$ ipython --no-banner

In [1]: import numpy as np

In [2]: from numpy import linalg as LA

In [3]: np.set_printoptions(precision=2, suppress=True, linewidth=120, legacy="1.25")

In [4]: feats = np.loadtxt("m.csv", delimiter=",")

In [5]: feats
Out[5]: 
array([[ -7.48,  -8.64,   0.77,   3.35,  -5.16,   0.12,  -5.28, -11.12,   7.9 ],
       [ -9.04,  -7.27,  -0.15,   2.26,  -5.52,   0.59,  -4.93,  -7.96,   9.44],
       [ -9.46,  -9.45,  -0.42,   2.27,  -6.84,  -1.15,  -4.63,  -8.4 ,   7.82],
       [ -7.52,  -8.92,  -0.39,   3.28,  -7.  ,  -0.08,  -7.43, -10.16,  10.4 ],
       [ -8.88,  -9.64,  -1.05,   3.19,  -6.27,   1.02,  -4.44,  -9.57,   8.04],
       [ -9.73,  -7.97,   0.19,   2.66,  -4.84,   0.38,  -4.64,  -8.8 ,   7.62],
       [-10.1 ,  -8.87,   0.19,   3.14,  -4.96,   1.32,  -5.92,  -8.78,   9.79],
       [ -7.89,  -8.93,  -1.44,   3.44,  -6.8 ,   0.54,  -5.37,  -9.28,  10.32],
       [-10.43,  -8.53,   1.38,   2.29,  -6.23,   1.24,  -6.46,  -9.06,  11.48],
       [ -9.33,  -7.65,   1.  ,   3.51,  -6.15,  -0.38,  -5.67, -10.08,  10.23],
       [ -9.51,  -9.57,   1.38,   1.54,  -6.44,  -1.83,  -4.92,  -9.5 ,  11.68],
       [ -8.67,  -8.2 ,   0.64,   1.69,  -7.99,  -0.76,  -6.23, -10.05,   8.8 ],
       [-10.37,  -9.74,   1.13,   4.52,  -6.47,   0.23,  -8.92,  -9.01,   8.78],
       [ -9.6 ,  -8.93,  -1.27,   1.71,  -6.38,   0.54,  -5.76, -10.35,   9.9 ],
       [ -8.44,  -9.6 ,  -1.68,   2.61,  -7.13,   0.75,  -7.01,  -9.36,   9.38],
       [ -8.34,  -9.49,   1.6 ,   4.74,  -5.13,   0.31,  -5.61, -10.05,   8.06],
       [ -9.83, -10.07,   1.31,   2.89,  -5.58,  -1.83,  -6.49,  -7.93,   8.17],
       [-11.38,  -9.59,   0.18,   2.89,  -5.69,   0.2 ,  -5.2 ,  -9.26,   9.69],
       [ -7.39, -10.41,   0.81,   1.28,  -7.21,  -0.85,  -6.68,  -9.49,   9.59],
       [ -7.31,  -7.64,  -0.01,   3.35,  -6.58,   0.64,  -5.84,  -9.03,   7.77],
       [ -9.27,  -9.28,  -0.71,   2.23,  -4.37,   1.  ,  -5.62,  -8.45,   7.46],
       [ -8.7 , -10.  ,   1.8 ,   1.51,  -5.42,  -0.65,  -6.39, -10.48,   8.91],
       [ -9.67,  -7.91,  -0.26,   2.19,  -6.57,   0.08,  -5.57, -11.13,   7.88],
       [ -8.86,  -6.9 ,  -2.65,   2.98,  -6.03,   0.69,  -5.32, -10.37,   8.25],
       [ -9.13,  -9.82,   0.64,   3.65,  -6.04,  -1.91,  -6.28,  -7.87,   9.17],
       [ -8.06,  -9.09,  -0.8 ,   3.47,  -6.71,  -1.02,  -6.73,  -8.14,   8.97],
       [ -9.39,  -7.7 ,  -0.15,   3.16,  -5.72,   0.09,  -5.6 ,  -9.63,   9.74],
       [-10.82,  -7.  ,   1.06,   3.61,  -6.37,   1.59,  -5.41,  -7.13,   8.43],
       [ -9.05,  -8.42,   1.39,   3.56,  -7.16,   0.11,  -6.81, -10.39,   6.8 ],
       [ -9.32,  -9.63,  -0.34,   2.13,  -4.88,   1.09,  -5.14,  -6.99,   8.48],
       [ -7.84,  -8.87,   1.83,   1.75,  -5.29,  -0.62,  -4.72, -10.92,   9.01],
       [ -7.66,  -9.11,   0.71,   3.39,  -5.94,   1.81,  -5.81,  -9.25,   9.45]])

In [6]: Xc = feats - feats.mean(axis=0)

In [7]: evecs = LA.svd(Xc)[2][:1]

In [8]: other = Xc - Xc @ evecs.T @ evecs

In [9]: print((Xc @ evecs.T).std(axis=0))
[1.35]

In [10]: round(LA.norm(other) / LA.norm(Xc), 2)
Out[10]: 0.89

In [11]: np.cov(Xc @ evecs.T, rowvar=False)
Out[11]: array(1.88)

In [12]: np.diag(evecs.T @ evecs)
Out[12]: array([0.03, 0.15, 0.19, 0.02, 0.05, 0.25, 0.1 , 0.06, 0.15])

In [13]: Uu, s, Vt = LA.svd(feats)

In [14]: s
Out[14]: array([114.12,   7.16,   6.96,   6.18,   5.83,   5.19,   4.68,   3.7 ,   2.98])

In [15]: np.argmax(s[:-1] / (s[1:] + 1e-6)) + 1
Out[15]: 1

In [16]: other = Uu[:, :1] @ np.diag(s[:1]) @ Vt[:1]

In [17]: LA.matrix_rank(feats, rtol=0.05)
Out[17]: 5

In [18]: round(LA.norm(feats - other) / LA.norm(feats), 2)
Out[18]: 0.14

In [19]: round(float(LA.norm(feats - other, 2)), 2), round(s[1], 2)
Out[19]: (7.16, 7.16)

In [20]: print(np.round(np.abs(feats - other).max(), 2))
2.86

In [21]: other = np.c_[feats[:, :2] @ np.array([[4, -3], [-1, 4]]), np.array([-3, 0, -1, -1, 0, 1, 1, 2, -3, 0, -1, 0, 0, -1, -3, 3, 0, 3, 3, 3, -3, 0, 3, -2, 1, -3, 1, 0, 3, 1, 0, -2])]

In [22]: other
Out[22]: 
array([[-21.28, -12.12,  -3.  ],
       [-28.89,  -1.96,   0.  ],
       [-28.39,  -9.42,  -1.  ],
       [-21.16, -13.12,  -1.  ],
       [-25.88, -11.92,   0.  ],
       [-30.95,  -2.69,   1.  ],
       [-31.53,  -5.18,   1.  ],
       [-22.63, -12.05,   2.  ],
       [-33.19,  -2.83,  -3.  ],
       [-29.67,  -2.61,   0.  ],
       [-28.47,  -9.75,  -1.  ],
       [-26.48,  -6.79,   0.  ],
       [-31.74,  -7.85,   0.  ],
       [-29.47,  -6.92,  -1.  ],
       [-24.16, -13.08,  -3.  ],
       [-23.87, -12.94,   3.  ],
       [-29.25, -10.79,   0.  ],
       [-35.93,  -4.22,   3.  ],
       [-19.15, -19.47,   3.  ],
       [-21.6 ,  -8.63,   3.  ],
       [-27.8 ,  -9.31,  -3.  ],
       [-24.8 , -13.9 ,   0.  ],
       [-30.77,  -2.63,   3.  ],
       [-28.54,  -1.02,  -2.  ],
       [-26.7 , -11.89,   1.  ],
       [-23.15, -12.18,  -3.  ],
       [-29.86,  -2.63,   1.  ],
       [-36.28,   4.46,   0.  ],
       [-27.78,  -6.53,   3.  ],
       [-27.65, -10.56,   1.  ],
       [-22.49, -11.96,   0.  ],
       [-21.53, -13.46,  -2.  ]])

In [23]: LA.norm(LA.qr(feats)[0].T @ other, axis=0) ** 2 / ((other ** 2).sum(axis=0) + 1e-12)
Out[23]: array([1.  , 1.  , 0.19])

In [24]: np.round(LA.lstsq(feats, other[:, 0])[0], 2) + 0
Out[24]: array([ 4., -1.,  0.,  0.,  0.,  0.,  0.,  0.,  0.])

In [25]: Xc = (other - other.mean(axis=0)) / other.std(axis=0)

In [26]: np.argwhere(np.abs(Xc) > 2)
Out[26]: 
array([[17,  0],
       [18,  1],
       [27,  0],
       [27,  1]])

In [27]: Xc.std(axis=0)
Out[27]: array([1., 1., 1.])

In [28]: coef = LA.lstsq(np.delete(Xc, 1, axis=1), Xc[:, 1])[0]

In [29]: round(1 - np.var(Xc[:, 1] - np.delete(Xc, 1, axis=1) @ coef), 2)
Out[29]: 0.67

In [30]: print(np.abs(coef).argmax())
0

In [31]: x = np.array([0, 0, 3, -3, -3, 1, 1, 1, -1])

In [32]: rhs = feats @ x

In [33]: np.round(LA.pinv(feats) @ feats, 2) + 0
Out[33]: 
array([[1., 0., 0., 0., 0., 0., 0., 0., 0.],
       [0., 1., 0., 0., 0., 0., 0., 0., 0.],
       [0., 0., 1., 0., 0., 0., 0., 0., 0.],
       [0., 0., 0., 1., 0., 0., 0., 0., 0.],
       [0., 0., 0., 0., 1., 0., 0., 0., 0.],
       [0., 0., 0., 0., 0., 1., 0., 0., 0.],
       [0., 0., 0., 0., 0., 0., 1., 0., 0.],
       [0., 0., 0., 0., 0., 0., 0., 1., 0.],
       [0., 0., 0., 0., 0., 0., 0., 0., 1.]])

In [34]: print(np.round(LA.solve(feats.T @ feats, feats.T @ rhs), 2) + 0)
[ 0.  0.  3. -3. -3.  1.  1.  1. -1.]

In [35]: rng = np.random.default_rng(74)

In [36]: rhs = rhs + 0.05 * rng.normal(size=32)

In [37]: print(rhs)
[-16.43 -12.4   -9.51 -18.09 -14.98 -13.59 -17.14 -18.66  -9.81 -15.4   -9.01  -4.97 -17.26 -15.27 -16.46 -17.43 -12.47
 -15.08  -6.39 -12.27 -16.23  -9.26 -12.13 -22.04 -16.19 -17.47 -17.69  -7.9   -8.91 -12.35  -9.14 -12.96]

In [38]: coef, *_ = LA.lstsq(feats, rhs)

In [39]: coef.round()
Out[39]: array([ 0.,  0.,  3., -3., -3.,  1.,  1.,  1., -1.])

In [40]: round(float(LA.norm(rhs - feats @ coef)), 2)
Out[40]: 0.17

In [41]: W0 = np.load("layer1.npy")

In [42]: print(W0)
[[0 1 0 0 0]
 [0 0 0 1 0]
 [0 0 0 0 1]
 [0 0 1 0 0]
 [1 0 0 0 0]]

In [43]: # columns are unit length and at right angles

In [44]: x = np.array([2, 2, 2, 0, 2])

In [45]: 5 - LA.matrix_rank(W0 - np.eye(5), tol=1e-8)
Out[45]: 1

In [46]: LA.inv(W0)
Out[46]: 
array([[0., 0., 0., 0., 1.],
       [1., 0., 0., 0., 0.],
       [0., 0., 0., 1., 0.],
       [0., 1., 0., 0., 0.],
       [0., 0., 1., 0., 0.]])

In [47]: [p for p in range(1, 25) if np.allclose(LA.matrix_power(W0, p), np.eye(5))]
Out[47]: [5, 10, 15, 20]

In [48]: print(round(float(LA.det(W0)), 2))
1.0

In [49]: W0.T @ (W0 @ x)
Out[49]: array([2, 2, 2, 0, 2])

In [50]: print(np.abs(LA.eigvals(W0)))
[1. 1. 1. 1. 1.]

In [51]: round(float(LA.norm(x)), 2), round(LA.norm(W0 @ x), 2)
Out[51]: (4.0, 4.0)

In [52]: u, r1 = W0[0], W0[1]

In [53]: print(u @ r1)
0

In [54]: u @ u
Out[54]: 1

In [55]: pr = (u @ r1) / (u @ u) * u

In [56]: r1 - pr
Out[56]: array([0., 0., 0., 1., 0.])

In [57]: (r1 - pr) @ u
Out[57]: 0.0

In [58]: np.round(LA.norm(u + r1) ** 2 + LA.norm(u - r1) ** 2, 2)
Out[58]: 4.0

In [59]: z = rng.permutation(5)

In [60]: z
Out[60]: array([1, 2, 4, 3, 0])

In [61]: other = W0[z][:, z]

In [62]: np.diag(other)
Out[62]: array([0, 0, 0, 0, 0])

In [63]: np.trace(other)
Out[63]: 0

In [64]: np.allclose(other, W0)
Out[64]: False

In [65]: other
Out[65]: 
array([[0, 0, 0, 1, 0],
       [0, 0, 1, 0, 0],
       [0, 0, 0, 0, 1],
       [0, 1, 0, 0, 0],
       [1, 0, 0, 0, 0]])

In [66]: x = np.array([0, 2, 2, 0, 2])

In [67]: rhs = W0 @ x

In [68]: rhs
Out[68]: array([2, 0, 2, 2, 0])

In [69]: LA.solve(W0, W0[:, 4])
Out[69]: array([0., 0., 0., 0., 1.])

In [70]: LA.solve(W0.T, W0[4])
Out[70]: array([0., 0., 0., 0., 1.])

In [71]: mat = np.loadtxt("dump.csv", delimiter=",")

In [72]: mat.round(2) + 0
Out[72]: 
array([[-0.09, -0.38, -0.38, -0.53,  0.16,  0.07, -0.16, -0.39, -0.07,  0.22, -0.27,  0.13,  0.19,  0.19],
       [ 0.26,  0.  , -0.64, -0.07,  0.24, -0.21,  0.41,  0.35, -0.02,  0.1 ,  0.1 , -0.04, -0.07, -0.32],
       [ 0.21,  0.7 , -0.19, -0.02, -0.18,  0.26, -0.11, -0.12, -0.36,  0.06, -0.36,  0.01,  0.16, -0.11],
       [-0.26,  0.17, -0.11, -0.22, -0.01, -0.12, -0.55,  0.47,  0.07,  0.08,  0.3 , -0.15,  0.43, -0.02],
       [-0.26, -0.1 ,  0.26, -0.08, -0.21,  0.29,  0.48,  0.09,  0.05,  0.4 , -0.02,  0.08,  0.45, -0.34],
       [-0.35,  0.1 , -0.35, -0.18, -0.56,  0.1 ,  0.06, -0.25,  0.17, -0.28,  0.33,  0.1 , -0.24, -0.18],
       [ 0.12, -0.1 ,  0.07, -0.03, -0.21, -0.38, -0.08,  0.18,  0.14, -0.33, -0.38,  0.62,  0.2 , -0.21],
       [ 0.05,  0.27, -0.04,  0.19,  0.24, -0.08,  0.06, -0.25,  0.03,  0.25,  0.49,  0.61,  0.16,  0.23],
       [-0.3 , -0.2 , -0.07,  0.23, -0.27, -0.33,  0.03,  0.11, -0.75,  0.17,  0.02,  0.07, -0.09,  0.12],
       [ 0.21, -0.18, -0.16,  0.03, -0.16,  0.41,  0.22,  0.29, -0.12, -0.41,  0.11,  0.06,  0.31,  0.53],
       [-0.63,  0.28, -0.14,  0.16,  0.32, -0.16,  0.29, -0.01,  0.15, -0.25, -0.32, -0.09,  0.13,  0.24],
       [ 0.  , -0.17, -0.01,  0.2 ,  0.28,  0.04, -0.09, -0.36, -0.3 , -0.45,  0.2 , -0.12,  0.39, -0.46],
       [-0.05,  0.2 ,  0.37, -0.68,  0.23, -0.06,  0.22,  0.1 , -0.33, -0.25,  0.16,  0.1 , -0.18,  0.  ],
       [ 0.28,  0.1 ,  0.08, -0.14, -0.3 , -0.57,  0.24, -0.3 ,  0.09,  0.01,  0.09, -0.38,  0.35,  0.21]])

In [73]: th = np.radians(60)

In [74]: R = np.eye(14)

In [75]: R[9, 9] = R[1, 1] = np.cos(th)

In [76]: R[9, 1], R[1, 9] = -np.sin(th), np.sin(th)

In [77]: other = mat @ R.T

In [78]: round(LA.det(R), 2), np.trace(R)
Out[78]: (1.0, 13.0)

In [79]: blk = np.stack([W0, 2 * W0, W0[::-1]])

In [80]: blk.sum(axis=0)
Out[80]: 
array([[1, 3, 0, 0, 0],
       [0, 0, 1, 3, 0],
       [0, 0, 0, 0, 4],
       [0, 0, 3, 1, 0],
       [3, 1, 0, 0, 0]])

In [81]: blk.shape
Out[81]: (3, 5, 5)

In [82]: LA.norm(blk, axis=(1, 2))
Out[82]: array([2.24, 4.47, 2.24])

In [83]: LA.matrix_rank(blk.reshape(3, -1))
Out[83]: 2

In [84]: X = np.load("test13.npy")

In [85]: X
Out[85]: 
array([[  1,  -4,  16, -64],
       [  1,  -3,   9, -27],
       [  1,  -2,   4,  -8],
       [  1,  -1,   1,  -1],
       [  1,   0,   0,   0],
       [  1,   1,   1,   1],
       [  1,   2,   4,   8],
       [  1,   3,   9,  27],
       [  1,   4,  16,  64],
       [  1,   5,  25, 125]])

In [86]: # column 3 dominates

In [87]: x = np.array([-1, -2, 0, -2])

In [88]: rhs = X @ x

In [89]: np.round(LA.lstsq(X, rhs)[0], 2) + 0
Out[89]: array([-1., -2.,  0., -2.])

In [90]: rhs = rhs + 0.1 * rng.normal(size=10)

In [91]: rhs
Out[91]: array([ 134.99,   59.07,   18.99,    3.21,   -1.13,   -4.97,  -20.79,  -61.22, -137.05, -260.96])

In [92]: coef, *_ = LA.lstsq(X, rhs)

In [93]: [round(float(LA.norm(LA.solve(X.T @ X + lam * np.eye(4), X.T @ rhs))), 2) for lam in (0, 1, 10, 100)]
Out[93]: [3.01, 2.88, 2.42, 2.11]

In [94]: coef.round(2) + 0
Out[94]: array([-0.96, -2.03,  0.  , -2.  ])

In [95]: round(LA.norm(rhs - X @ coef), 2)
Out[95]: 0.38

In [96]: proj = X @ LA.solve(X.T @ X, X.T)

In [97]: np.diag(proj)
Out[97]: array([0.82, 0.3 , 0.33, 0.31, 0.24, 0.24, 0.31, 0.33, 0.3 , 0.82])

In [98]: print(np.round(proj @ X[:, 3], 2) + 0)
[-64. -27.  -8.  -1.   0.   1.   8.  27.  64. 125.]

In [99]: np.round(LA.eigvalsh(proj), 2) + 0
Out[99]: array([0., 0., 0., 0., 0., 0., 1., 1., 1., 1.])

In [100]: other = np.c_[X[:, :1] @ np.array([[1]]), np.array([1, 2, 1, 1, 1, 0, 0, 2, 1, 1])]

In [101]: print(other)
[[1 1]
 [1 2]
 [1 1]
 [1 1]
 [1 1]
 [1 0]
 [1 0]
 [1 2]
 [1 1]
 [1 1]]

In [102]: LA.matrix_rank(other)
Out[102]: 2

In [103]: np.round(LA.norm(other - X @ LA.lstsq(X, other)[0], axis=0), 2) + 0
Out[103]: array([0.  , 1.83])

In [104]: LA.norm(LA.qr(X)[0].T @ other, axis=0) ** 2 / ((other ** 2).sum(axis=0) + 1e-12)
Out[104]: array([1.  , 0.76])

In [105]: print(LA.matrix_rank(np.c_[X, other]))
5
